$ python -q
>>> import numpy as np
>>> from numpy import linalg as LA
>>> np.set_printoptions(suppress=True, linewidth=120)
>>> F = np.loadtxt("mat.csv", delimiter=",")
>>> F
array([[ 2.051,  2.067,  1.983, -0.02 ,  0.333,  1.614],
       [-0.781, -0.125, -0.71 ,  0.174, -0.15 , -0.036],
       [-0.023, -0.266,  0.082, -0.759, -0.495,  1.583],
       [-1.639, -1.32 ,  0.057,  1.237,  0.336,  0.023],
       [-0.687, -0.962,  1.515, -0.432,  0.972,  0.177],
       [-0.421,  0.506,  0.995, -0.44 , -0.019, -0.273],
       [-1.988, -0.933, -1.183, -0.706, -1.79 ,  0.169],
       [ 0.352,  0.92 , -1.75 , -0.389, -0.316,  1.329]])
>>> q, evecs = LA.qr(F[:, :1])[0], LA.qr(F[:, 1:])[0]
>>> sv = LA.svd(q.T @ evecs, compute_uv=False)
>>> np.round(np.degrees(np.arccos(sv.clip(0, 1))), 3)
array([23.031])
>>> W2 = np.sign(np.array([[3, 0, 0, 0], [0, 2, 2, 2], [0, 1, 3, 2], [0, 3, 0, 0]]))
>>> A2 = (np.tril(W2, -1) + np.eye(4)) @ (np.triu(W2, 1) + np.eye(4))
>>> evals = np.array([3, 4, 0, 2])
>>> E = np.rint(A2 * evals @ LA.inv(A2)) + 0
>>> E
array([[ 3.,  0.,  0.,  0.],
       [ 0.,  6., -4.,  2.],
       [ 0.,  4., -4.,  4.],
       [ 0.,  4., -4.,  4.]])
>>> Uu, sv, vt = LA.svd(E)
>>> evecs = vt[:(sv > 1e-8).sum()]
>>> rng = np.random.default_rng(89829)
>>> x = E[1] + -3 * E[2] + rng.integers(2) * np.eye(4)[2]
>>> x
array([  0.,  -6.,   8., -10.])
>>> round(LA.norm(x - evecs.T @ evecs @ x), 3)
np.float64(0.0)
>>> LA.matrix_rank(np.vstack([E, x]))
np.int64(3)
>>> np.round(np.diag(evecs.T @ evecs), 3)
array([1.   , 0.833, 0.333, 0.833])
>>> np.allclose(evecs.T @ evecs @ x, x)
True
>>> (E != 0).astype(int)
array([[1, 0, 0, 0],
       [0, 1, 1, 1],
       [0, 1, 1, 1],
       [0, 1, 1, 1]])
>>> (LA.matrix_power((E != 0) + (E.T != 0) + np.eye(4), 4) > 0).astype(int)
array([[1, 0, 0, 0],
       [0, 1, 1, 1],
       [0, 1, 1, 1],
       [0, 1, 1, 1]])
>>> E @ E
array([[  9.,   0.,   0.,   0.],
       [  0.,  28., -16.,   4.],
       [  0.,  24., -16.,   8.],
       [  0.,  24., -16.,   8.]])
>>> np.flatnonzero(LA.matrix_power((E != 0) + (E.T != 0) + np.eye(4), 4)[2])
array([1, 2, 3])
>>> round(LA.det(E), 3)
np.float64(0.0)
>>> round(float(LA.norm(E)), 3)
12.689
>>> E.sum(axis=1)
array([3., 4., 4., 4.])
>>> E.mean(axis=0)
array([ 0.75,  3.5 , -3.  ,  2.5 ])
>>> LA.matrix_rank(E)
np.int64(3)
>>> E - E[0]
array([[ 0.,  0.,  0.,  0.],
       [-3.,  6., -4.,  2.],
       [-3.,  4., -4.,  4.],
       [-3.,  4., -4.,  4.]])
>>> np.abs(E).max()
np.float64(6.0)
>>> E.sum(axis=0)
array([  3.,  14., -12.,  10.])
>>> m1 = np.load("a.npy")
>>> m1
array([[-1.,  1.,  1.,  1.,  1.,  1.,  1.,  1.,  1.],
       [ 1., -1.,  1.,  1.,  1.,  1.,  1.,  1.,  1.],
       [ 1.,  1., -1.,  1.,  1.,  1.,  1.,  1.,  1.],
       [ 1.,  1.,  1., -1.,  1.,  1.,  1.,  1.,  1.],
       [ 1.,  1.,  1.,  1., -1.,  1.,  1.,  1.,  1.],
       [ 1.,  1.,  1.,  1.,  1., -1.,  1.,  1.,  1.],
       [ 1.,  1.,  1.,  1.,  1.,  1., -1.,  1.,  1.],
       [ 1.,  1.,  1.,  1.,  1.,  1.,  1., -1.,  1.],
       [ 1.,  1.,  1.,  1.,  1.,  1.,  1.,  1., -1.]])
>>> # symmetric, so the eigenvalues are real
>>> q, evecs = LA.qr(m1[:, :7])[0], LA.qr(m1[:, 7:])[0]
>>> sv = LA.svd(q.T @ evecs, compute_uv=False)
>>> np.round(LA.norm(q @ q.T - evecs @ evecs.T, 2), 3)
np.float64(1.0)
>>> [round(float(LA.det(m1[:i, :i])), 2) + 0 for i in range(1, 10)]
[-1.0, 0.0, 4.0, -16.0, 48.0, -128.0, 320.0, -768.0, 1792.0]
>>> feats = np.loadtxt("dump.csv", delimiter=",")
>>> feats.round(3)
array([[0.333, 0.   , 0.333, 0.   , 0.   , 0.   , 0.333],
       [0.   , 0.333, 0.   , 0.   , 0.   , 0.333, 0.333],
       [0.   , 0.   , 0.25 , 0.25 , 0.25 , 0.   , 0.25 ],
       [0.333, 0.   , 0.333, 0.333, 0.   , 0.   , 0.   ],
       [0.   , 0.   , 0.   , 0.   , 1.   , 0.   , 0.   ],
       [0.   , 0.   , 0.25 , 0.25 , 0.   , 0.5  , 0.   ],
       [0.   , 0.   , 0.25 , 0.   , 0.25 , 0.   , 0.5  ]])
>>> Uu, sv, vt = LA.svd(F, full_matrices=False)
>>> np.round(np.cumsum(sv ** 2) / np.sum(sv ** 2), 3)
array([0.517, 0.771, 0.895, 0.956, 0.985, 1.   ])
>>> np.allclose(Uu * sv @ vt, F)
True
>>> sv.round(3)
array([5.   , 3.5  , 2.45 , 1.715, 1.2  , 0.84 ])
>>> (sv > 1e-8).sum()
np.int64(6)
>>> np.round(np.sqrt((sv ** 2).sum()), 3), np.round(LA.norm(F), 3)
(np.float64(6.953), np.float64(6.953))
>>> np.round(np.abs(vt[0]), 3)
array([0.654, 0.515, 0.448, 0.034, 0.215, 0.242])
>>> np.abs(Uu[:, 0]).round(6).argmax()
np.int64(0)
>>> Uu.shape, sv.shape, vt.shape
((8, 6), (6,), (6, 6))
>>> M = np.loadtxt("data.csv", delimiter=",")
>>> M
array([[-1.,  3.,  8.,  1.,  7.,  7.],
       [ 3.,  7., 24.,  3., 21., 21.],
       [ 8., 24., 62.,  8., 56., 56.],
       [ 1.,  3.,  8., -1.,  7.,  7.],
       [ 7., 21., 56.,  7., 47., 49.],
       [ 7., 21., 56.,  7., 49., 47.]])
>>> evals, evecs = LA.eigh(M)
>>> (evals > 1e-8).sum(), (evals < -1e-8).sum()
(np.int64(1), np.int64(5))
>>> np.round(LA.eigvalsh(M + 5 * np.eye(6)), 3)
array([  3.,   3.,   3.,   3.,   3., 176.])
>>> np.round(evecs.T @ M @ evecs, 3) + 0
array([[ -2.,   0.,   0.,   0.,   0.,   0.],
       [  0.,  -2.,   0.,   0.,   0.,   0.],
       [  0.,   0.,  -2.,   0.,   0.,   0.],
       [  0.,   0.,   0.,  -2.,   0.,   0.],
       [  0.,   0.,   0.,   0.,  -2.,   0.],
       [  0.,   0.,   0.,   0.,   0., 171.]])
>>> np.round(evecs @ np.diag(evals) @ evecs.T, 3)
array([[-1.,  3.,  8.,  1.,  7.,  7.],
       [ 3.,  7., 24.,  3., 21., 21.],
       [ 8., 24., 62.,  8., 56., 56.],
       [ 1.,  3.,  8., -1.,  7.,  7.],
       [ 7., 21., 56.,  7., 47., 49.],
       [ 7., 21., 56.,  7., 49., 47.]])
>>> np.round(LA.svd(M, compute_uv=False), 3)
array([171.,   2.,   2.,   2.,   2.,   2.])
>>> np.round(evecs.T @ evecs, 3) + 0
array([[1., 0., 0., 0., 0., 0.],
       [0., 1., 0., 0., 0., 0.],
       [0., 0., 1., 0., 0., 0.],
       [0., 0., 0., 1., 0., 0.],
       [0., 0., 0., 0., 1., 0.],
       [0., 0., 0., 0., 0., 1.]])
>>> np.round(np.abs(evecs[:, -1]), 3)
array([0.076, 0.228, 0.608, 0.076, 0.532, 0.532])
>>> evals.sum(), np.trace(M)
(np.float64(161.0), np.float64(161.0))
>>> Uu, sv, vt = LA.svd(M)
>>> sv.round(3)
array([171.,   2.,   2.,   2.,   2.,   2.])
>>> A2 = Uu[:, :1] @ np.diag(sv[:1]) @ vt[:1]
>>> round(float(LA.norm(M - A2, 2)), 3), sv[1]
(2.0, np.float64(2.0))
>>> LA.matrix_rank(A2)
np.int64(1)
>>> A2.round(3)
array([[ 0.988,  2.965,  7.908,  0.988,  6.919,  6.919],
       [ 2.965,  8.896, 23.723,  2.965, 20.757, 20.757],
       [ 7.908, 23.723, 63.26 ,  7.908, 55.353, 55.353],
       [ 0.988,  2.965,  7.908,  0.988,  6.919,  6.919],
       [ 6.919, 20.757, 55.353,  6.919, 48.434, 48.434],
       [ 6.919, 20.757, 55.353,  6.919, 48.434, 48.434]])
>>> np.round(LA.norm(M - A2) / LA.norm(M), 3)
np.float64(0.026)
